In [1]: import numpy as np

In [2]: np.set_printoptions(precision=1, suppress=True, linewidth=100, floatmode="fixed")

In [3]: def rnd(a):
   ...:     return np.round(a, 1) + 0
   ...: 

In [4]: data = np.load("m.npy")

In [5]: data
Out[5]: 
array([[ 0.0, -2.0],
       [-2.0,  0.0]])

In [6]: # equal to its transpose

In [7]: w, V = np.linalg.eigh(data)

In [8]: rnd(np.abs(V[:, -1]))
Out[8]: array([0.7, 0.7])

In [9]: print(rnd(np.linalg.eigvalsh(data + -3 * np.eye(2))))
[-5.0 -1.0]

In [10]: rnd(V.T @ data @ V)
Out[10]: 
array([[-2.0,  0.0],
       [ 0.0,  2.0]])

In [11]: print(rnd(V.T @ V))
[[1.0 0.0]
 [0.0 1.0]]

In [12]: print(np.abs(V[:, -1]).round(6).argmax())
0

In [13]: rnd(V @ np.diag(w) @ V.T)
Out[13]: 
array([[ 0.0, -2.0],
       [-2.0,  0.0]])

In [14]: vec = np.array([4, -4])

In [15]: rhs = data @ vec

In [16]: rhs
Out[16]: array([ 8.0, -8.0])

In [17]: rnd(np.linalg.solve(data, rhs))
Out[17]: array([ 4.0, -4.0])

In [18]: X = np.loadtxt("mat.csv", delimiter=",")

In [19]: rnd(X)
Out[19]: 
array([[ 0.4, -1.8,  0.8,  5.3, -0.9,  0.0, -0.7],
       [ 0.8, -1.7,  0.9,  4.9, -0.7,  0.0, -0.5],
       [ 2.0, -0.9,  1.0,  2.7,  0.1,  0.0,  0.1],
       [ 2.0, -0.7,  1.0,  2.4,  0.1,  0.0,  0.1],
       [ 2.0, -0.6,  1.0,  2.3,  0.1,  0.0,  0.2],
       [ 2.0, -0.6,  0.9,  2.2,  0.1,  0.0,  0.2],
       [ 1.3,  0.0,  0.7,  1.1,  0.1,  0.0,  0.2],
       [ 0.4,  0.1,  0.2,  0.4,  0.0,  0.0,  0.1],
       [-0.8, -3.1, -2.2, -3.4,  1.1,  0.0, -1.4],
       [ 2.7, -9.2, -4.5, -8.3,  4.3,  0.0, -3.2]])

In [20]: # null space of dimension 4

In [21]: f = np.array([1, 0])

In [22]: np.array([np.convolve(row, f, "same") for row in data])
Out[22]: 
array([[ 0.0, -2.0],
       [-2.0,  0.0]])

In [23]: np.polyval(f, data[1])
Out[23]: array([-2.0,  0.0])

In [24]: U, sv, vt = np.linalg.svd(X, full_matrices=False)

In [25]: rnd(np.abs(vt[0]))
Out[25]: array([0.1, 0.5, 0.3, 0.7, 0.3, 0.0, 0.2])

In [26]: rnd(vt @ vt.T)
Out[26]: 
array([[1.0, 0.0, 0.0, 0.0, 0.0, 0.0, 0.0],
       [0.0, 1.0, 0.0, 0.0, 0.0, 0.0, 0.0],
       [0.0, 0.0, 1.0, 0.0, 0.0, 0.0, 0.0],
       [0.0, 0.0, 0.0, 1.0, 0.0, 0.0, 0.0],
       [0.0, 0.0, 0.0, 0.0, 1.0, 0.0, 0.0],
       [0.0, 0.0, 0.0, 0.0, 0.0, 1.0, 0.0],
       [0.0, 0.0, 0.0, 0.0, 0.0, 0.0, 1.0]])

In [27]: np.abs(U[:, 0]).round(6).argmax()
Out[27]: np.int64(9)

In [28]: print(np.allclose(U * sv @ vt, X))
True

In [29]: [round(float(x), 1) for x in np.linalg.svd(X, compute_uv=False)[:3]]
Out[29]: [16.0, 9.0, 3.6]

In [30]: rnd(np.linalg.norm(X, 2) / np.linalg.norm(X))
Out[30]: np.float64(0.9)

In [31]: np.argsort(-np.linalg.norm(X, axis=0).round(6), kind="stable")[:3]
Out[31]: array([3, 1, 2])

In [32]: np.abs(np.diag(np.linalg.qr(X)[1])) > 1e-9
Out[32]: array([ True,  True,  True, False, False, False, False])

In [33]: rnd(np.trace(np.linalg.pinv(X) @ X))
Out[33]: np.float64(3.0)

In [34]: np.unique(X.round(6), axis=0).shape
Out[34]: (10, 7)

In [35]: np.linalg.lstsq(X[:-1].T, X[-1])[2]
Out[35]: np.int32(3)

In [36]: rnd(X @ np.linalg.pinv(X) @ X)
Out[36]: 
array([[ 0.4, -1.8,  0.8,  5.3, -0.9,  0.0, -0.7],
       [ 0.8, -1.7,  0.9,  4.9, -0.7,  0.0, -0.5],
       [ 2.0, -0.9,  1.0,  2.7,  0.1,  0.0,  0.1],
       [ 2.0, -0.7,  1.0,  2.4,  0.1,  0.0,  0.1],
       [ 2.0, -0.6,  1.0,  2.3,  0.1,  0.0,  0.2],
       [ 2.0, -0.6,  0.9,  2.2,  0.1,  0.0,  0.2],
       [ 1.3,  0.0,  0.7,  1.1,  0.1,  0.0,  0.2],
       [ 0.4,  0.1,  0.2,  0.4,  0.0,  0.0,  0.1],
       [-0.8, -3.1, -2.2, -3.4,  1.1,  0.0, -1.4],
       [ 2.7, -9.2, -4.5, -8.3,  4.3,  0.0, -3.2]])

In [37]: m1 = np.load("w.npy")

In [38]: m1
Out[38]: 
array([[ 0.0,  0.0,  0.0,  0.0,  4.0, -8.0],
       [ 0.0,  0.0,  0.0,  0.0,  5.0,  4.0],
       [ 0.0,  0.0,  0.0,  0.0, -3.0,  6.0],
       [ 0.0,  0.0,  0.0,  0.0, -5.0, -3.0],
       [ 4.0,  5.0, -3.0, -5.0,  0.0,  0.0],
       [-8.0,  4.0,  6.0, -3.0,  0.0,  0.0]])

In [39]: U, sv, vt = np.linalg.svd(m1)

In [40]: V = vt[:(sv > 1e-8).sum()]

In [41]: rng = np.random.default_rng(42)

In [42]: vec = m1[0] + 4 * m1[4] + rng.integers(2) * np.eye(6)[4]

In [43]: vec
Out[43]: array([ 16.0,  20.0, -12.0, -20.0,   4.0,  -8.0])

In [44]: print(np.allclose(V.T @ V @ vec, vec))
True

In [45]: rnd(np.linalg.norm(m1, 2) / np.linalg.norm(m1))
Out[45]: np.float64(0.6)

In [46]: print(np.linalg.cond(m1) > 100)
True

In [47]: print([round(float(x), 1) for x in np.linalg.svd(m1, compute_uv=False)[:3]])
[11.4, 11.4, 8.4]

In [48]: w, V = np.linalg.eigh(m1)

In [49]: vec = np.array([2, 3, 1, 2, 2, 0])

In [50]: np.abs(m1).sum(axis=1).max(), rnd(np.abs(w).max())
Out[50]: (np.float64(21.0), np.float64(11.4))

In [51]: rnd(vec @ m1 @ vec / (vec @ vec)), rnd(w[0]), rnd(w[-1])
Out[51]: (np.float64(1.8), np.float64(-11.4), np.float64(11.4))

In [52]: vec @ m1 @ vec
Out[52]: np.float64(40.0)

In [53]: z = rng.permutation(6)

In [54]: z
Out[54]: array([3, 2, 0, 4, 1, 5])

In [55]: B = m1[z][:, z]

In [56]: B
Out[56]: 
array([[ 0.0,  0.0,  0.0, -5.0,  0.0, -3.0],
       [ 0.0,  0.0,  0.0, -3.0,  0.0,  6.0],
       [ 0.0,  0.0,  0.0,  4.0,  0.0, -8.0],
       [-5.0, -3.0,  4.0,  0.0,  5.0,  0.0],
       [ 0.0,  0.0,  0.0,  5.0,  0.0,  4.0],
       [-3.0,  6.0, -8.0,  0.0,  4.0,  0.0]])

In [57]: rnd(np.sort(np.abs(np.linalg.eigvals(B))))
Out[57]: array([ 0.0,  0.0,  8.4,  8.4, 11.4, 11.4])

In [58]: rnd(np.linalg.det(B)), rnd(np.linalg.det(m1[z]))
Out[58]: (np.float64(0.0), np.float64(0.0))

In [59]: np.allclose(B, m1)
Out[59]: False

In [60]: rnd(np.linalg.eigvalsh(m1).min())
Out[60]: np.float64(-11.4)

In [61]: E = np.load("sample17.npy")

In [62]: E
Out[62]: 
array([[ 0,  0,  1,  0,  0, -5],
       [-3,  0,  0, -6,  0,  0],
       [ 0,  0,  0,  0,  6,  0],
       [ 0,  0,  0,  0,  9, -5],
       [ 0,  0, -9,  0,  8,  0],
       [ 1,  0,  0,  0, -6,  0],
       [ 0,  0, -1,  0,  0,  0],
       [-2,  5,  0, -7,  6,  0]])

In [63]: vec = np.array([2, -5, -6, 5, 1, -9])

In [64]: a = np.maximum(E @ vec, 0)

In [65]: np.flatnonzero(a > 1e-9)
Out[65]: array([0, 2, 3, 4, 6])

In [66]: rnd(np.tanh(E @ vec))
Out[66]: array([ 1.0, -1.0,  1.0,  1.0,  1.0, -1.0,  1.0, -1.0])

In [67]: E.T @ a
Out[67]: array([   0,    0, -525,    0, 1018, -465])

In [68]: np.maximum(E @ vec, 0) - np.maximum(-E @ vec, 0)
Out[68]: array([ 39, -36,   6,  54,  62,  -4,   6, -58])

In [69]: gram = E.T @ E

In [70]: np.trace(gram), (E ** 2).sum()
Out[70]: (np.int64(510), np.int64(510))

In [71]: rnd(np.linalg.svd(E, compute_uv=False) ** 2)
Out[71]: array([300.1, 105.1,  68.6,  25.7,  10.0,   0.5])

In [72]: np.diag(gram)
Out[72]: array([ 14,  25,  83,  85, 253,  50])

In [73]: rnd(np.linalg.eigvalsh(gram)[::-1])
Out[73]: array([300.1, 105.1,  68.6,  25.7,  10.0,   0.5])

In [74]: P = E @ np.linalg.solve(E.T @ E, E.T)

In [75]: np.linalg.matrix_rank(np.eye(8) - P)
Out[75]: np.int64(2)

In [76]: rnd(np.linalg.eigvalsh(P))
Out[76]: array([0.0, 0.0, 1.0, 1.0, 1.0, 1.0, 1.0, 1.0])

In [77]: np.trace(P)
Out[77]: np.float64(6.0)

In [78]: J = np.loadtxt("data.csv", delimiter=",")

In [79]: J
Out[79]: 
array([[  9.0,   2.0,   3.0],
       [  3.0,  15.0,   0.0],
       [  2.0,  -2.0, -17.0]])

In [80]: [round(float(np.linalg.det(data[:i, :i])), 2) + 0 for i in range(1, 3)]
Out[80]: [0.0, -4.0]

In [81]: np.all(np.linalg.eigvalsh(data) > 0)
Out[81]: np.False_

In [82]: f = np.array([-1, 0, -8, 9, 6, 5])

In [83]: g = np.array([5, 2])

In [84]: A = f[:, None] + g[None, :]

In [85]: A
Out[85]: 
array([[ 4,  1],
       [ 5,  2],
       [-3, -6],
       [14, 11],
       [11,  8],
       [10,  7]])

In [86]: vec = np.array([-2, 0])

In [87]: rhs = A @ vec

In [88]: beta, lr = np.zeros(2), 1 / np.linalg.norm(A, 2) ** 2

In [89]: for i in range(10):
    ...:     beta -= lr * A.T @ (A @ beta - rhs)
    ...:     if i % 2 == 0: print(i, round(np.linalg.norm(A @ beta - rhs), 1))
    ...: 
0 4.4
2 4.2
4 4.1
6 3.9
8 3.8

In [90]: rnd(beta)
Out[90]: array([-1.4, -0.8])

In [91]: def softmax(z):
    ...:     e = np.exp(z - z.max(axis=-1, keepdims=True))
    ...:     return e / e.sum(axis=-1, keepdims=True)
    ...: 

In [92]: print(rnd(softmax(A[3])))
[1.0 0.0]

In [93]: rnd(softmax(A[3] + -2))
Out[93]: array([1.0, 0.0])

In [94]: S = A @ A.T / np.sqrt(2)

In [95]: softmax(S)[3] @ A
Out[95]: array([14.0, 11.0])

In [96]: rnd(softmax(S))
Out[96]: 
array([[0.0, 0.0, 0.0, 1.0, 0.0, 0.0],
       [0.0, 0.0, 0.0, 1.0, 0.0, 0.0],
       [0.0, 0.0, 1.0, 0.0, 0.0, 0.0],
       [0.0, 0.0, 0.0, 1.0, 0.0, 0.0],
       [0.0, 0.0, 0.0, 1.0, 0.0, 0.0],
       [0.0, 0.0, 0.0, 1.0, 0.0, 0.0]])

In [97]: f, g = A[5], A[2]

In [98]: print(f @ g)
-72

In [99]: p = (f @ g) / (f @ f) * f

In [100]: (g - p) @ f
Out[100]: np.float64(0.0)

In [101]: rnd(p)
Out[101]: array([-4.8, -3.4])

In [102]: rnd(g - p)
Out[102]: array([ 1.8, -2.6])

In [103]: np.outer(f, g)
Out[103]: 
array([[-30, -60],
       [-21, -42]])

In [104]: rnd(np.linalg.norm(f + g) ** 2 + np.linalg.norm(f - g) ** 2)
Out[104]: np.float64(388.0)

In [105]: np.linalg.matrix_rank(np.outer(f, g))
Out[105]: np.int64(1)

In [106]: f = np.array([-3, 1, 3])

In [107]: np.polyval(f, A[2])
Out[107]: array([ -27, -111])

In [108]: np.correlate(A[2], A[4], "full")
Out[108]: array([-24, -81, -66])

In [109]: np.convolve(A[2], f)
Out[109]: array([  9,  15, -15, -18])

In [110]: B = np.c_[A[:, :1] @ np.array([[9]]), np.array([3, -2, 2, -3, -3, 2])]

In [111]: B
Out[111]: 
array([[ 36,   3],
       [ 45,  -2],
       [-27,   2],
       [126,  -3],
       [ 99,  -3],
       [ 90,   2]])

In [112]: rnd(np.linalg.norm(B - A @ np.linalg.lstsq(A, B)[0], axis=0))
Out[112]: array([0.0, 4.9])

In [113]: print(np.linalg.matrix_rank(B))
2

In [114]: rnd(np.linalg.norm(np.linalg.qr(A)[0].T @ B, axis=0) ** 2 / ((B ** 2).sum(axis=0) + 1e-12))
Out[114]: array([1.0, 0.4])

In [115]: K = np.load("case4.npy")

In [116]: K
Out[116]: 
array([[ 0,  0, -1, -2,  0,  0,  0],
       [ 0,  0,  0,  0, -2,  0, -1],
       [ 0,  0,  0,  2,  0,  1,  0],
       [ 3, -3,  1,  0,  0,  0,  0],
       [ 0, -2,  0,  0,  0,  0,  0]])

In [117]: B = np.array([[9, 1, 6],
     ...:     [3, 0, 6],
     ...:     [2, 3, 5],
     ...:     [0, 9, 2],
     ...:     [8, 2, 0],
     ...:     [3, 2, 7],
     ...:     [7, 0, 4]])

In [118]: B.T @ K.T
Out[118]: 
array([[ -2, -23,   3,  20,  -6],
       [-21,  -4,  20,   6,   0],
       [ -9,  -4,  11,   5, -12]])

In [119]: np.einsum("ik,kj->ji", K, B)
Out[119]: 
array([[ -2, -23,   3,  20,  -6],
       [-21,  -4,  20,   6,   0],
       [ -9,  -4,  11,   5, -12]])

In [120]: np.linalg.matrix_rank(K @ B)
Out[120]: np.int64(3)

In [121]: np.einsum("ij->j", K)
Out[121]: array([ 3, -5,  0,  0, -2,  1, -1])

In [122]: print(np.einsum("ij,ij->i", K, K))
[ 5  5  5 19  4]

In [123]: print(np.einsum("ik,kj->ij", K, B))
[[ -2 -21  -9]
 [-23  -4  -4]
 [  3  20  11]
 [ 20   6   5]
 [ -6   0 -12]]

In [124]: W0 = np.loadtxt("arr.csv", delimiter=",")

In [125]: W0
Out[125]: 
array([[ 0.6,  0.1, -0.1,  0.6, -0.7, -0.6],
       [ 0.5,  0.2, -0.4,  0.9, -0.7, -1.3],
       [ 0.3,  0.0, -0.1,  0.3, -0.2, -1.0],
       [ 0.9,  0.4, -0.2,  0.2, -2.3, -1.6],
       [ 1.9,  0.5, -0.2,  0.6, -2.8, -2.9],
       [ 0.5,  0.4,  0.5, -0.1,  0.2,  0.1],
       [ 1.5,  0.0, -0.2,  0.7, -2.5, -1.8],
       [ 1.7,  0.0, -0.2,  0.4, -2.3, -3.2],
       [ 0.9,  0.5, -0.2, -0.2, -1.4, -1.7],
       [ 1.4,  0.1,  0.0,  0.8, -1.4, -1.7],
       [ 0.7,  0.3,  0.0,  0.4, -2.2, -1.7],
       [ 0.2,  0.3,  0.0, -0.2,  0.0,  0.1],
       [ 1.0,  0.3,  0.0,  0.3, -1.6, -1.6],
       [ 1.8,  0.6, -0.5,  0.5, -2.3, -2.2],
       [ 1.9,  0.6, -0.4,  0.1, -3.5, -3.0],
       [ 1.3,  1.0,  0.0,  0.5, -2.1, -2.2],
       [ 0.5,  0.6,  0.3,  0.2,  0.0, -0.2],
       [ 0.2, -0.4,  0.2,  0.1,  0.1,  0.5],
       [ 0.9, -0.1, -0.2,  0.4, -1.1, -0.5],
       [ 1.0,  0.1, -0.5, -0.2, -1.8, -1.8],
       [ 0.6, -0.4,  0.4,  0.2, -1.2, -1.4],
       [ 0.4,  0.5,  0.6,  0.0, -0.5, -1.3],
       [ 1.7, -0.1, -0.1,  0.9, -2.9, -3.1]])

In [126]: T = np.stack([W0, -1 * W0, W0[::-1]])

In [127]: print(np.linalg.matrix_rank(T.reshape(3, -1)))
2

In [128]: print(T.sum(axis=0))
[[ 1.7 -0.1 -0.1  0.9 -2.9 -3.1]
 [ 0.4  0.5  0.6  0.0 -0.5 -1.3]
 [ 0.6 -0.4  0.4  0.2 -1.2 -1.4]
 [ 1.0  0.1 -0.5 -0.2 -1.8 -1.8]
 [ 0.9 -0.1 -0.2  0.4 -1.1 -0.5]
 [ 0.2 -0.4  0.2  0.1  0.1  0.5]
 [ 0.5  0.6  0.3  0.2  0.0 -0.2]
 [ 1.3  1.0  0.0  0.5 -2.1 -2.2]
 [ 1.9  0.6 -0.4  0.1 -3.5 -3.0]
 [ 1.8  0.6 -0.5  0.5 -2.3 -2.2]
 [ 1.0  0.3  0.0  0.3 -1.6 -1.6]
 [ 0.2  0.3  0.0 -0.2  0.0  0.1]
 [ 0.7  0.3  0.0  0.4 -2.2 -1.7]
 [ 1.4  0.1  0.0  0.8 -1.4 -1.7]
 [ 0.9  0.5 -0.2 -0.2 -1.4 -1.7]
 [ 1.7  0.0 -0.2  0.4 -2.3 -3.2]
 [ 1.5  0.0 -0.2  0.7 -2.5 -1.8]
 [ 0.5  0.4  0.5 -0.1  0.2  0.1]
 [ 1.9  0.5 -0.2  0.6 -2.8 -2.9]
 [ 0.9  0.4 -0.2  0.2 -2.3 -1.6]
 [ 0.3  0.0 -0.1  0.3 -0.2 -1.0]
 [ 0.5  0.2 -0.4  0.9 -0.7 -1.3]
 [ 0.6  0.1 -0.1  0.6 -0.7 -0.6]]

In [129]: (T @ W0.T).shape
Out[129]: (3, 23, 23)

In [130]: print(T.shape)
(3, 23, 6)
